% python3 -q
>>> import numpy as np
>>> from numpy import linalg as LA
>>> np.set_printoptions(precision=4, suppress=True, linewidth=120)
>>> data = np.loadtxt("a.csv", delimiter=",")
>>> print(data)
[[0. 1. 1.]
 [0. 0. 1.]
 [0. 0. 0.]]
>>> rank = LA.matrix_rank(data)
>>> rank
np.int64(2)
>>> N = LA.svd(data)[2][rank:].T
>>> [int(LA.matrix_rank(data[:i])) for i in range(1, len(data) + 1)]
[1, 2, 2]
>>> np.allclose(data @ N, 0)
True
>>> N @ N.T
array([[1., 0., 0.],
       [0., 0., 0.],
       [0., 0., 0.]])
>>> LA.matrix_rank(data.T @ data), LA.matrix_rank(data @ data.T)
(np.int64(2), np.int64(2))
>>> round(np.trace(LA.pinv(data) @ data), 4)
np.float64(2.0)
>>> np.round(data @ LA.pinv(data) @ data, 4) + 0
array([[0., 1., 1.],
       [0., 0., 1.],
       [0., 0., 0.]])
>>> np.allclose(data[:-1].T @ LA.lstsq(data[:-1].T, data[-1])[0], data[-1])
True
>>> np.unique(data.round(6), axis=0).shape
(3, 3)
>>> np.einsum("ij,ji->", data, data)
np.float64(0.0)
>>> np.einsum("ii->", data)
np.float64(0.0)
>>> print(np.kron(np.eye(2, dtype=int), data))
[[0. 1. 1. 0. 0. 0.]
 [0. 0. 1. 0. 0. 0.]
 [0. 0. 0. 0. 0. 0.]
 [0. 0. 0. 0. 1. 1.]
 [0. 0. 0. 0. 0. 1.]
 [0. 0. 0. 0. 0. 0.]]
>>> round(float(LA.eigvals(data).sum().real), 4)
0.0
>>> U, sigma, vt = LA.svd(data)
>>> np.argmax(sigma[:-1] / (sigma[1:] + 1e-6)) + 1
np.int64(2)
>>> sigma
array([1.618, 0.618, 0.   ])
>>> other = U[:, :2] @ np.diag(sigma[:2]) @ vt[:2]
>>> np.round(LA.norm(data - other) / LA.norm(data), 4)
np.float64(0.0)
>>> LA.matrix_rank(other)
np.int64(2)
>>> LA.matrix_rank(data, rtol=0.05)
np.int64(2)
>>> print(round(LA.norm(data - other, 2), 4), sigma[2])
0.0 0.0
>>> E = np.array([[0, 0, 10, 15], [0, 0, 6, 9], [0, 0, 6, 9]])
>>> # column 1 repeats column 0
>>> U, sigma, vt = LA.svd(E)
>>> sigma.round(4) + 0
array([23.6432,  0.    ,  0.    ])
>>> other = U[:, :1] @ np.diag(sigma[:1]) @ vt[:1]
>>> np.round(LA.norm(E - other) / LA.norm(E), 4)
np.float64(0.0)
>>> np.round(LA.norm(E - other, 2), 4), np.round(sigma[1], 4)
(np.float64(0.0), np.float64(0.0))
>>> LA.cond(E) > 100
np.True_
>>> print(LA.matrix_rank(E, rtol=0.1))
1
>>> np.argsort(-LA.norm(E, axis=0).round(6), kind="stable")[:3]
array([3, 2, 0])
>>> rank = LA.matrix_rank(E)
>>> rank
np.int64(1)
>>> N = LA.svd(E)[2][rank:].T
>>> np.allclose(E @ N, 0)
True
>>> print(LA.matrix_rank(E.T @ E), LA.matrix_rank(E @ E.T))
1 1
>>> np.round(N @ N.T, 4) + 0
array([[ 1.    ,  0.    ,  0.    ,  0.    ],
       [ 0.    ,  1.    ,  0.    ,  0.    ],
       [ 0.    ,  0.    ,  0.6923, -0.4615],
       [ 0.    ,  0.    , -0.4615,  0.3077]])
>>> other = E / LA.norm(E, axis=1, keepdims=True)
>>> cov = other @ other.T
>>> (cov - 2 * np.eye(3)).round(6).argmax(axis=1)
array([1, 0, 0])
>>> LA.norm(other, axis=1)
array([1., 1., 1.])
>>> x = np.array([0, -2, -2, 0])
>>> (E @ x).argmax()
np.int64(1)
>>> E * x
array([[  0,   0, -20,   0],
       [  0,   0, -12,   0],
       [  0,   0, -12,   0]])
>>> np.sign((E @ x).round(6))
array([-1, -1, -1])
>>> E @ np.ones(4)
array([25., 15., 15.])
>>> np.einsum("ij,j->i", E, x)
array([-20, -12, -12])
